>>> import numpy as np
>>> np.set_printoptions(precision=3, suppress=True, linewidth=160, legacy="1.25")
>>> Z = np.array([[-0.3, 1.1, 1.1]])
>>> rng = np.random.default_rng(980830)
>>> mat = np.array([[1], [0], [-3], [2], [2], [-3], [2], [-3], [0], [-1], [-1]]) @ Z + 0.02 * rng.normal(size=(11, 3))
>>> mat
array([[-0.328,  1.116,  1.102],
       [ 0.051, -0.009, -0.02 ],
       [ 0.937, -3.277, -3.274],
       [-0.613,  2.211,  2.201],
       [-0.621,  2.187,  2.188],
       [ 0.899, -3.293, -3.262],
       [-0.618,  2.182,  2.218],
       [ 0.9  , -3.286, -3.321],
       [ 0.015,  0.003,  0.014],
       [ 0.311, -1.098, -1.113],
       [ 0.3  , -1.098, -1.132]])
>>> out = mat + rng.integers(-2, 3, (11, 1)) @ rng.integers(-2, 3, (1, 3))
>>> out
array([[-2.328,  3.116, -0.898],
       [ 0.051, -0.009, -0.02 ],
       [-1.063, -1.277, -5.274],
       [-4.613,  6.211, -1.799],
       [-4.621,  6.187, -1.812],
       [-1.101, -1.293, -5.262],
       [-0.618,  2.182,  2.218],
       [ 4.9  , -7.286,  0.679],
       [ 2.015, -1.997,  2.014],
       [ 4.311, -5.098,  2.887],
       [ 4.3  , -5.098,  2.868]])
>>> np.abs(out - mat).sum(axis=1)
array([ 6.,  0.,  6., 12., 12.,  6.,  0., 12.,  6., 12., 12.])
>>> np.linalg.matrix_rank(out - mat, tol=1e-8)
1
>>> Xc = (out - out.mean(axis=0)) / out.std(axis=0)
>>> Xc.std(axis=0)
array([1., 1., 1.])
>>> np.argwhere(np.abs(Xc) > 2)
array([], shape=(0, 2), dtype=int64)
>>> beta = np.linalg.lstsq(np.delete(Xc, 2, axis=1), Xc[:, 2])[0]
>>> np.round(1 - np.var(Xc[:, 2] - np.delete(Xc, 2, axis=1) @ beta), 3)
1.0
>>> np.abs(beta).argmax()
0
>>> dist = np.linalg.norm(mat[:, None] - mat[None], axis=-1)
>>> dist.shape
(11, 11)
>>> dist[5]
array([6.324, 4.692, 0.043, 7.901, 7.877, 0.   , 7.894, 0.059, 4.731, 3.128, 3.117])
>>> np.linalg.matrix_rank(dist ** 2)
5
>>> Xc = (mat - mat.mean(axis=0)) / mat.std(axis=0)
>>> np.argwhere(np.abs(Xc) > 2)
array([], shape=(0, 2), dtype=int64)
>>> Xc.std(axis=0)
array([1., 1., 1.])
>>> beta = np.linalg.lstsq(np.delete(Xc, 2, axis=1), Xc[:, 2])[0]
>>> beta
array([-0.014,  0.986])
>>> np.abs(beta).argmax()
1
>>> F = np.load("x.npy")
>>> F
array([[15,  0, 20,  0,  0,  0],
       [25,  0, 10,  0,  0,  0],
       [25,  5,  0,  0,  0,  0],
       [12,  0, 16, 15,  0, 20],
       [20,  0,  8, 25,  0, 10],
       [20,  4,  0, 25,  5,  0]])
>>> O, vecs = np.linalg.qr(F[:, :1])[0], np.linalg.qr(F[:, 1:])[0]
>>> sv = np.linalg.svd(O.T @ vecs, compute_uv=False)
>>> (sv > 0.9).sum()
1
>>> sv
array([0.948])
>>> lab = rng.permutation(6)
>>> out = F[:, lab] * rng.choice([-1, 1], 6)
>>> out
array([[  0, -15,   0,   0, -20,   0],
       [  0, -25,   0,   0, -10,   0],
       [  0, -25,  -5,   0,   0,   0],
       [  0, -12,   0, -15, -16,  20],
       [  0, -20,   0, -25,  -8,  10],
       [ -5, -20,  -4, -25,   0,   0]])
>>> left, _, VT = np.linalg.svd(F.T @ out)
>>> np.round(left @ VT, 3) + 0
array([[ 0., -1.,  0.,  0.,  0.,  0.],
       [ 0.,  0., -1.,  0.,  0.,  0.],
       [ 0.,  0.,  0.,  0., -1.,  0.],
       [ 0.,  0.,  0., -1.,  0.,  0.],
       [-1.,  0.,  0.,  0.,  0.,  0.],
       [ 0.,  0.,  0.,  0.,  0.,  1.]])
>>> np.round(np.linalg.lstsq(F, out)[0], 3) + 0
array([[ 0., -1.,  0.,  0.,  0.,  0.],
       [ 0.,  0., -1.,  0.,  0.,  0.],
       [ 0.,  0.,  0.,  0., -1.,  0.],
       [ 0.,  0.,  0., -1.,  0.,  0.],
       [-1.,  0.,  0.,  0.,  0.,  0.],
       [ 0.,  0.,  0.,  0.,  0.,  1.]])
